$ python3 -q
>>> import numpy as np
>>> np.set_printoptions(suppress=True, linewidth=100)
>>> def rd(a):
...     return np.round(a, 3) + 0
... 
>>> F = np.array([[1.0, 2.0, 0.0, 0.0, 0.0, 0.0, 0.0],
...     [2.0, -2.0, 2.0, 0.0, 0.0, 0.0, 0.0],
...     [0.0, 2.0, 1.0, 2.0, 0.0, 0.0, 0.0],
...     [0.0, 0.0, 2.0, 1.0, 2.0, 0.0, 0.0],
...     [0.0, 0.0, 0.0, 2.0, 0.0, 2.0, 0.0],
...     [0.0, 0.0, 0.0, 0.0, 2.0, -2.0, 2.0],
...     [0.0, 0.0, 0.0, 0.0, 0.0, 2.0, 1.0]])
>>> # symmetric, so the eigenvalues are real
>>> evals, evecs = np.linalg.eigh(F)
>>> x = np.array([-1, 0, 2, -3, 0, -2, -2])
>>> (np.sign(evecs[:, -1].round(6)) == np.sign(evecs[0, -1].round(6))).astype(int)
array([1, 1, 1, 1, 1, 1, 1])
>>> rd(x @ F @ x / (x @ x)), rd(evals[0]), rd(evals[-1])
(np.float64(0.091), np.float64(-4.14), np.float64(4.054))
>>> K = np.load("test11.npy")
>>> print(K)
[[ 1.  0.  0.  0.  0.]
 [ 0.  1.  0.  0.  0.]
 [ 0.  0.  1.  0.  0.]
 [ 0.  0.  0.  0.  1.]
 [ 0.  0.  0. -1.  0.]]
>>> x = np.array([-9, 5, -8, 4, -8])
>>> rd(np.linalg.norm(x)), rd(np.linalg.norm(K @ x))
(np.float64(15.811), np.float64(15.811))
>>> print(rd(np.linalg.det(K)))
1.0
>>> rd(np.abs(np.linalg.eigvals(K)))
array([1., 1., 1., 1., 1.])
>>> 5 - np.linalg.matrix_rank(K - np.eye(5), tol=1e-8)
np.int64(3)
>>> rd(np.sort(np.abs(np.degrees(np.angle(np.linalg.eigvals(K))))))
array([ 0.,  0.,  0., 90., 90.])
>>> [p for p in range(1, 25) if np.allclose(np.linalg.matrix_power(K, p), np.eye(5))]
[4, 8, 12, 16, 20, 24]
>>> rd(np.linalg.inv(K))
array([[ 1.,  0.,  0.,  0.,  0.],
       [ 0.,  1.,  0.,  0.,  0.],
       [ 0.,  0.,  1.,  0.,  0.],
       [ 0.,  0.,  0.,  0., -1.],
       [ 0.,  0.,  0.,  1.,  0.]])
>>> E = np.loadtxt("data.csv", delimiter=",")
>>> E
array([[  9.,  -4.,   5.,  -2.],
       [-15.,   4., -11.,   2.],
       [-15.,   0., -15.,   0.]])
>>> r = np.linalg.matrix_rank(E)
>>> r
np.int64(2)
>>> ns = np.linalg.svd(E)[2][r:].T
>>> [int(np.linalg.matrix_rank(E[:i])) for i in range(1, len(E) + 1)]
[1, 2, 2]
>>> [int(np.linalg.matrix_rank(E[:, :j + 1])) for j in range(4)]
[1, 2, 2, 2]
>>> rd(E @ np.linalg.pinv(E) @ E)
array([[  9.,  -4.,   5.,  -2.],
       [-15.,   4., -11.,   2.],
       [-15.,   0., -15.,   0.]])
>>> np.allclose(E[:-1].T @ np.linalg.lstsq(E[:-1].T, E[-1])[0], E[-1])
True
>>> np.abs(np.diag(np.linalg.qr(E)[1])) > 1e-9
array([ True,  True, False])
>>> np.linalg.lstsq(E[:-1].T, E[-1])[2]
np.int32(2)
>>> rd(np.trace(np.linalg.pinv(E) @ E))
np.float64(2.0)
>>> np.argsort(-np.linalg.norm(E, axis=0).round(6), kind="stable")[:3]
array([0, 2, 1])
>>> np.linalg.matrix_rank(E, rtol=0.1)
np.int64(2)
>>> np.linalg.cond(E) > 100
np.True_
>>> left, sig, VT = np.linalg.svd(E)
>>> evecs = VT[:(sig > 1e-8).sum()]
>>> rng = np.random.default_rng(713438)
>>> x = E[2] + 5 * E[1] + rng.integers(2) * np.eye(4)[1]
>>> x
array([-90.,  21., -70.,  10.])
>>> np.allclose(evecs.T @ evecs @ x, x)
False
>>> rd(np.diag(evecs.T @ evecs))
array([0.643, 0.571, 0.643, 0.143])
>>> rd(evecs.T @ evecs)
array([[ 0.643, -0.286,  0.357, -0.143],
       [-0.286,  0.571,  0.286,  0.286],
       [ 0.357,  0.286,  0.643,  0.143],
       [-0.143,  0.286,  0.143,  0.143]])
>>> rd(np.linalg.norm(x - evecs.T @ evecs @ x))
np.float64(0.655)
